$ ipython --no-banner

In [1]: import numpy as np

In [2]: from numpy import linalg as LA

In [3]: np.set_printoptions(precision=3, suppress=True, linewidth=160, sign=" ")

In [4]: data = np.array([[1, 1, -1, -1, -1, -1, 1, 1],
   ...:     [1, -1, 1, -1, 1, -1, 1, -1],
   ...:     [1, 1, 1, 1, -1, -1, -1, -1],
   ...:     [1, -1, -1, 1, -1, 1, 1, -1]])

In [5]: x = np.array([5, 9, 8, 3, -9, -7, -1, -7])

In [6]: print((data * x).sum(axis=1))
[11  5 49 -1]

In [7]: print(data @ x)
[11  5 49 -1]

In [8]: print(np.sign((data @ x).round(6)))
[ 1  1  1 -1]

In [9]: W1 = np.array([[-3, 7, 3],
   ...:     [5, 6, -5],
   ...:     [4, 3, 3],
   ...:     [-4, 5, 1],
   ...:     [-3, -9, -9],
   ...:     [-3, -6, 9],
   ...:     [9, 4, 0],
   ...:     [-3, -9, 7]])

In [10]: c = np.array([5, 5, 4])

In [11]: act = np.maximum(data @ W1 + c, 0)

In [12]: print(act)
[[ 19  20   5]
 [ 17  14   0]
 [  7  46   0]
 [  1  24  21]]

In [13]: print((act > 0).astype(int))
[[ 1  1  1]
 [ 1  1  0]
 [ 1  1  0]
 [ 1  1  1]]

In [14]: print(LA.matrix_rank(act))
3

In [15]: Z = np.array([[-2, 2], [0, 0], [-2, 2]])

In [16]: print((act @ Z).round(6).argmax(axis=1))
[ 1  1  1  1]

In [17]: print(W1 @ Z)
[[  0   0]
 [  0   0]
 [-14  14]
 [  6  -6]
 [ 24 -24]
 [-12  12]
 [-18  18]
 [ -8   8]]

In [18]: print(act @ Z)
[[-48  48]
 [-34  34]
 [-14  14]
 [-44  44]]

In [19]: x = np.array([-2, 9, -3, -1, -8, -7, 3, 3])

In [20]: a = np.maximum(data @ x, 0)

In [21]: print(np.maximum(data @ (3 * x), 0))
[ 96   0  36   0]

In [22]: print(np.tanh(data @ x))
[ 1. -1.  1. -1.]

In [23]: B = data / np.sqrt((data ** 2).mean(axis=1, keepdims=True))

In [24]: print(LA.matrix_rank(B) == LA.matrix_rank(data))
True

In [25]: print(B[3])
[ 1. -1. -1.  1. -1.  1.  1. -1.]

In [26]: Q, _ = LA.qr(np.array([[2.1], [-2.5], [0.4], [-0.4]]))

In [27]: A = Q @ Q.T

In [28]: print(A)
[[ 0.402 -0.478  0.077 -0.077]
 [-0.478  0.569 -0.091  0.091]
 [ 0.077 -0.091  0.015 -0.015]
 [-0.077  0.091 -0.015  0.015]]

In [29]: evals, vecs = LA.eigh(A)

In [30]: print(round(evals.sum(), 3), np.round(np.trace(A), 3))
1.0 1.0

In [31]: print(vecs @ np.diag(evals) @ vecs.T)
[[ 0.402 -0.478  0.077 -0.077]
 [-0.478  0.569 -0.091  0.091]
 [ 0.077 -0.091  0.015 -0.015]
 [-0.077  0.091 -0.015  0.015]]

In [32]: print(np.round(vecs.T @ A @ vecs, 3) + 0)
[[ 0.  0.  0.  0.]
 [ 0.  0.  0.  0.]
 [ 0.  0.  0.  0.]
 [ 0.  0.  0.  1.]]

In [33]: print((evals > 1e-8).sum(), (evals < -1e-8).sum())
1 0

In [34]: print(np.round(LA.eigvalsh(A + -1 * np.eye(4)), 3) + 0)
[-1. -1. -1.  0.]

In [35]: print(np.round(LA.svd(A, compute_uv=False), 3) + 0)
[ 1.  0.  0.  0.]

In [36]: print(np.abs(vecs[:, -1]).round(6).argmax())
1

In [37]: x = np.array([0, 0, -2, 3])

In [38]: print(np.eye(4) - A)
[[ 0.598  0.478 -0.077  0.077]
 [ 0.478  0.431  0.091 -0.091]
 [-0.077  0.091  0.985  0.015]
 [ 0.077 -0.091  0.015  0.985]]

In [39]: print(A @ x)
[-0.383  0.455 -0.073  0.073]

In [40]: print(A @ A @ x)
[-0.383  0.455 -0.073  0.073]

In [41]: print(LA.eigvalsh(2 * A - np.eye(4)))
[-1. -1. -1.  1.]
